% ipython --no-banner

In [1]: import numpy as np

In [2]: np.set_printoptions(suppress=True, linewidth=100)

In [3]: K = np.array([[-0.92, -0.49, -0.03],
   ...:     [4.25, 1.73, 0.04],
   ...:     [1.37, 1.15, -0.32],
   ...:     [2.82, 1.4, -0.18],
   ...:     [0.84, -0.37, 0.29],
   ...:     [1.61, -0.43, 0.48],
   ...:     [1.87, -0.55, 0.32],
   ...:     [-0.07, 1.2, -0.45],
   ...:     [0.68, -0.13, 0.11],
   ...:     [0.31, 1.09, -0.5],
   ...:     [-1.93, -0.7, 0.12],
   ...:     [0.17, 0.48, -0.11]])

In [4]: cent = K[[3, 4]].astype(float)

In [5]: for _ in range(4):
   ...:     labels = np.linalg.norm(K[:, None] - cent, axis=-1).argmin(axis=1)
   ...:     cent = np.array([K[labels == j].mean(axis=0) for j in range(2)])
   ...: 

In [6]: labels
Out[6]: array([1, 0, 0, 0, 1, 1, 1, 1, 1, 1, 1, 1])

In [7]: np.round(cent[1] - cent[0], 2)
Out[7]: array([-2.53, -1.42,  0.18])

In [8]: np.bincount(labels)
Out[8]: array([3, 9])

In [9]: cent.round(2)
Out[9]: 
array([[ 2.81,  1.43, -0.15],
       [ 0.28,  0.01,  0.03]])

In [10]: print(np.abs(cent[1] - cent[0]).argmax())
0

In [11]: A = np.load("out14.npy")

In [12]: A
Out[12]: 
array([[ 1,  1, -1, -1,  1,  1, -1, -1],
       [ 1, -1,  1, -1, -1,  1, -1,  1],
       [ 1, -1,  1, -1,  1, -1,  1, -1]])

In [13]: U, sv = np.linalg.svd(A)
Traceback (most recent call last):
  Cell In[13], line 1
    U, sv = np.linalg.svd(A)
ValueError: too many values to unpack (expected 2)


In [14]: U, sv, Vh = np.linalg.svd(A, full_matrices=False)

In [15]: print(sv.round(2))
[2.83 2.83 2.83]

In [16]: (sv > 1e-8).sum()
Out[16]: np.int64(3)

In [17]: np.round(Vh @ Vh.T, 2) + 0
Out[17]: 
array([[1., 0., 0.],
       [0., 1., 0.],
       [0., 0., 1.]])

In [18]: np.round(U.T @ A @ Vh.T, 2) + 0
Out[18]: 
array([[2.83, 0.  , 0.  ],
       [0.  , 2.83, 0.  ],
       [0.  , 0.  , 2.83]])

In [19]: U.shape, sv.shape, Vh.shape
Out[19]: ((3, 3), (3,), (3, 8))

In [20]: vec = np.array([-1, 2, 2])

In [21]: rhs = K @ vec

In [22]: b, lr = np.zeros(3), 1 / np.linalg.norm(K, 2) ** 2

In [23]: for i in range(40):
    ...:     b -= lr * K.T @ (K @ b - rhs)
    ...:     if i % 10 == 0: print(i, round(np.linalg.norm(K @ b - rhs), 2))
    ...: 
0 2.92
10 0.94
20 0.74
30 0.72

In [24]: np.round(np.linalg.cond(K), 2)
Out[24]: np.float64(23.73)

In [25]: b.round(2)
Out[25]: array([-0.67,  1.09, -0.32])

In [26]: r0, v = A[0], A[2]

In [27]: r0 @ v
Out[27]: np.int64(0)

In [28]: r0 @ r0
Out[28]: np.int64(8)

In [29]: pr = (r0 @ v) / (r0 @ r0) * r0

In [30]: np.linalg.matrix_rank(np.outer(r0, v))
Out[30]: np.int64(1)

In [31]: np.round(np.linalg.norm(r0 + v) ** 2 + np.linalg.norm(r0 - v) ** 2, 2)
Out[31]: np.float64(32.0)

In [32]: (v - pr) @ r0
Out[32]: np.float64(0.0)

In [33]: print(np.outer(r0, v))
[[ 1 -1  1 -1  1 -1  1 -1]
 [ 1 -1  1 -1  1 -1  1 -1]
 [-1  1 -1  1 -1  1 -1  1]
 [-1  1 -1  1 -1  1 -1  1]
 [ 1 -1  1 -1  1 -1  1 -1]
 [ 1 -1  1 -1  1 -1  1 -1]
 [-1  1 -1  1 -1  1 -1  1]
 [-1  1 -1  1 -1  1 -1  1]]

In [34]: pr
Out[34]: array([ 0.,  0., -0., -0.,  0.,  0., -0., -0.])

In [35]: arr = np.load("block11.npy")

In [36]: arr
Out[36]: 
array([[0., 4., 4., 8.],
       [4., 0., 0., 0.],
       [4., 0., 0., 0.],
       [8., 0., 0., 0.]])

In [37]: # row 2 repeats row 1

In [38]: np.round(np.poly(arr), 2)
Out[38]: array([  1.,   0., -96.,   0.,   0.])

In [39]: np.einsum("ij,ji->", arr, arr)
Out[39]: np.float64(192.0)

In [40]: np.round(np.linalg.det(arr[::-1]), 2)
Out[40]: np.float64(0.0)

In [41]: round(float(np.linalg.det(arr.T)), 2)
Out[41]: 0.0
